$ python -q
>>> import numpy as np
>>> np.set_printoptions(precision=2, suppress=True, linewidth=200, sign=" ")
>>> feats = np.load("x.npy")
>>> feats
array([[-15,  -3,  -2],
       [ 10,   2,   3],
       [ -5,  -1,  -3]])
>>> # column 0 is much longer than the rest
>>> rank = np.linalg.matrix_rank(feats)
>>> rank
np.int64(2)
>>> ns = np.linalg.svd(feats)[2][rank:].T
>>> np.round(ns @ ns.T, 2) + 0
array([[ 0.04, -0.19,  0.  ],
       [-0.19,  0.96,  0.  ],
       [ 0.  ,  0.  ,  0.  ]])
>>> np.linalg.matrix_rank(feats.T @ feats), np.linalg.matrix_rank(feats @ feats.T)
(np.int64(2), np.int64(2))
>>> np.allclose(feats @ ns, 0)
True
>>> [int(np.linalg.matrix_rank(feats[:, :j + 1])) for j in range(3)]
[1, 1, 2]
>>> np.round(ns[:, 0] / ns[np.abs(ns[:, 0]).round(6).argmax(), 0], 2) + 0
array([-0.2,  1. ,  0. ])
>>> U, s, Vh = np.linalg.svd(feats)
>>> evecs = Vh[:(s > 1e-8).sum()]
>>> rng = np.random.default_rng(265582)
>>> vec = feats[2] + -2 * feats[1] + rng.integers(2) * np.eye(3)[0]
>>> vec
array([-25.,  -5.,  -9.])
>>> np.linalg.matrix_rank(np.vstack([feats, vec]))
np.int64(2)
>>> np.allclose(evecs.T @ evecs @ vec, vec)
True
>>> np.round(evecs.T @ evecs, 2) + 0
array([[ 0.96,  0.19,  0.  ],
       [ 0.19,  0.04,  0.  ],
       [ 0.  ,  0.  ,  1.  ]])
>>> np.round(np.linalg.norm(vec - evecs.T @ evecs @ vec), 2)
np.float64(0.0)
>>> w1 = np.array([[5, -2, -5, -5, -1], [0, 1, 1, 2, 2], [3, -4, 2, -2, -3]])
>>> beta = np.array([0, 1, 2, 1, 1])
>>> H = np.maximum(feats @ w1 + beta, 0)
>>> H
array([[  0,  36,  70,  74,  16],
       [ 59,   0,   0,   0,   0],
       [  0,  22,  20,  30,  13]])
>>> np.linalg.matrix_rank(H)
np.int64(3)
>>> Z = np.array([[-1, 4, 4], [-3, 3, -2], [3, -2, -1], [-4, 3, 4], [0, 5, -5]])
>>> w1 @ Z
array([[  6,   4,  14],
       [ -8,  17,  -5],
       [ 23, -25,  25]])
>>> H @ Z
array([[-194,  270,   74],
       [ -59,  236,  236],
       [-126,  181,   -9]])
>>> vec = np.array([-3, 1, 1, -1, -1])
>>> h1 = np.maximum(H @ vec, 0)
>>> H * (h1 > 1e-9)[:, None]
array([[  0,  36,  70,  74,  16],
       [  0,   0,   0,   0,   0],
       [  0,   0,   0,   0,   0]])
>>> h1
array([ 16,   0,   0])
>>> np.tanh(H @ vec)
array([ 1.  , -1.  , -0.76])
>>> H.T @ h1
array([    0,   576,  1120,  1184,   256])
>>> vec = np.array([2, 0, 0])
>>> h1 = np.maximum(feats @ vec, 0)
>>> feats.T @ h1
array([ 200,   40,   60])
>>> np.flatnonzero(h1 > 1e-9)
array([ 1])
>>> h1
array([  0,  20,   0])
>>> feats * (h1 > 1e-9)[:, None]
array([[  0,   0,   0],
       [ 10,   2,   3],
       [  0,   0,   0]])
>>> mat = np.tanh(np.array([[-2.5, 0.0],
...     [-0.8, 0.8],
...     [1.2, -0.4],
...     [0.0, 0.5],
...     [0.0, 1.4],
...     [0.7, -1.1],
...     [0.1, -0.9],
...     [-0.3, -0.5],
...     [0.2, 1.5],
...     [-0.9, -0.8],
...     [-0.1, 2.3],
...     [-0.7, -1.0],
...     [1.2, -0.1],
...     [0.5, -0.7],
...     [0.7, -0.5],
...     [0.5, 0.2],
...     [0.5, 0.0]]) @ np.array([[-0.5, 1.1, -0.1], [2.3, 0.6, -0.7]]))
>>> mat
array([[ 0.85, -0.99,  0.24],
       [ 0.98, -0.38, -0.45],
       [-0.91,  0.79,  0.16],
       [ 0.82,  0.29, -0.34],
       [ 1.  ,  0.69, -0.75],
       [-0.99,  0.11,  0.6 ],
       [-0.97, -0.41,  0.55],
       [-0.76, -0.56,  0.36],
       [ 1.  ,  0.81, -0.79],
       [-0.88, -0.9 ,  0.57],
       [ 1.  ,  0.85, -0.92],
       [-0.96, -0.88,  0.65],
       [-0.68,  0.85, -0.05],
       [-0.95,  0.13,  0.41],
       [-0.91,  0.44,  0.27],
       [ 0.21,  0.58, -0.19],
       [-0.24,  0.5 , -0.05]])
>>> C2 = np.cov(mat, rowvar=False)
>>> C2.shape
(3, 3)
>>> np.argsort(-mat.std(axis=0).round(6), kind="stable")
array([ 0,  1,  2])
>>> C2
array([[ 0.77,  0.14, -0.39],
       [ 0.14,  0.44, -0.22],
       [-0.39, -0.22,  0.27]])
>>> mat.std(axis=0)
array([ 0.85,  0.64,  0.5 ])
>>> round(float(np.corrcoef(mat[:, 1], mat[:, 2])[0, 1]), 2)
-0.63
>>> vals, evecs = np.linalg.eigvalsh(C2)
Traceback (most recent call last):
  File "<python-input-50>", line 1, in <module>
    vals, evecs = np.linalg.eigvalsh(C2)
    ^^^^^^^^^^^
ValueError: too many values to unpack (expected 2)
>>> vals, evecs = np.linalg.eigh(C2)
>>> evecs @ np.diag(vals) @ evecs.T
array([[ 0.77,  0.14, -0.39],
       [ 0.14,  0.44, -0.22],
       [-0.39, -0.22,  0.27]])
>>> vals
array([ 0.01,  0.4 ,  1.06])
>>> np.round(np.linalg.eigvalsh(C2 @ C2), 2) + 0
array([ 0.  ,  0.16,  1.13])
>>> round(float(vals.sum()), 2), round(np.trace(C2), 2)
(1.48, np.float64(1.48))
>>> (vals > 1e-8).sum(), (vals < -1e-8).sum()
(np.int64(3), np.int64(0))
>>> np.linalg.svd(C2, compute_uv=False)
array([ 1.06,  0.4 ,  0.01])
>>> vec = np.array([0, 2, 3])
>>> rhs = mat @ vec
>>> np.round(np.linalg.lstsq(mat, rhs)[0], 2) + 0
array([ 0.,  2.,  3.])
>>> rhs = rhs + 0.02 * rng.normal(size=17)
>>> rhs
array([-1.28, -2.08,  2.06, -0.42, -0.86,  2.02,  0.84, -0.02, -0.75, -0.09, -1.07,  0.18,  1.57,  1.51,  1.71,  0.61,  0.87])
>>> beta, *_ = np.linalg.lstsq(mat, rhs)
>>> round(float(np.linalg.norm(rhs - mat @ beta)), 2)
0.05
>>> beta.round()
array([-0.,  2.,  3.])
>>> np.round(mat.T @ (rhs - mat @ beta), 2) + 0
array([ 0.,  0.,  0.])
>>> other = mat / np.linalg.norm(mat, axis=1)
Traceback (most recent call last):
  File "<python-input-67>", line 1, in <module>
    other = mat / np.linalg.norm(mat, axis=1)
            ~~~~^~~~~~~~~~~~~~~~~~~~~~~~~~~~~
ValueError: operands could not be broadcast together with shapes (17,3) (17,) 
>>> other = mat / np.linalg.norm(mat, axis=1, keepdims=True)
>>> C2 = other @ other.T
>>> (C2 - 2 * np.eye(17)).round(6).argmax(axis=1)
array([  1,   3,  12,   4,   8,  13,   7,  11,  10,  11,   8,   9,  16,   5,   2,   8,  12])
>>> np.round(np.degrees(np.arccos(np.clip(C2[11, 13], -1, 1))), 2)
np.float64(45.36)
>>> np.linalg.norm(other, axis=1)
array([ 1.,  1.,  1.,  1.,  1.,  1.,  1.,  1.,  1.,  1.,  1.,  1.,  1.,  1.,  1.,  1.,  1.])
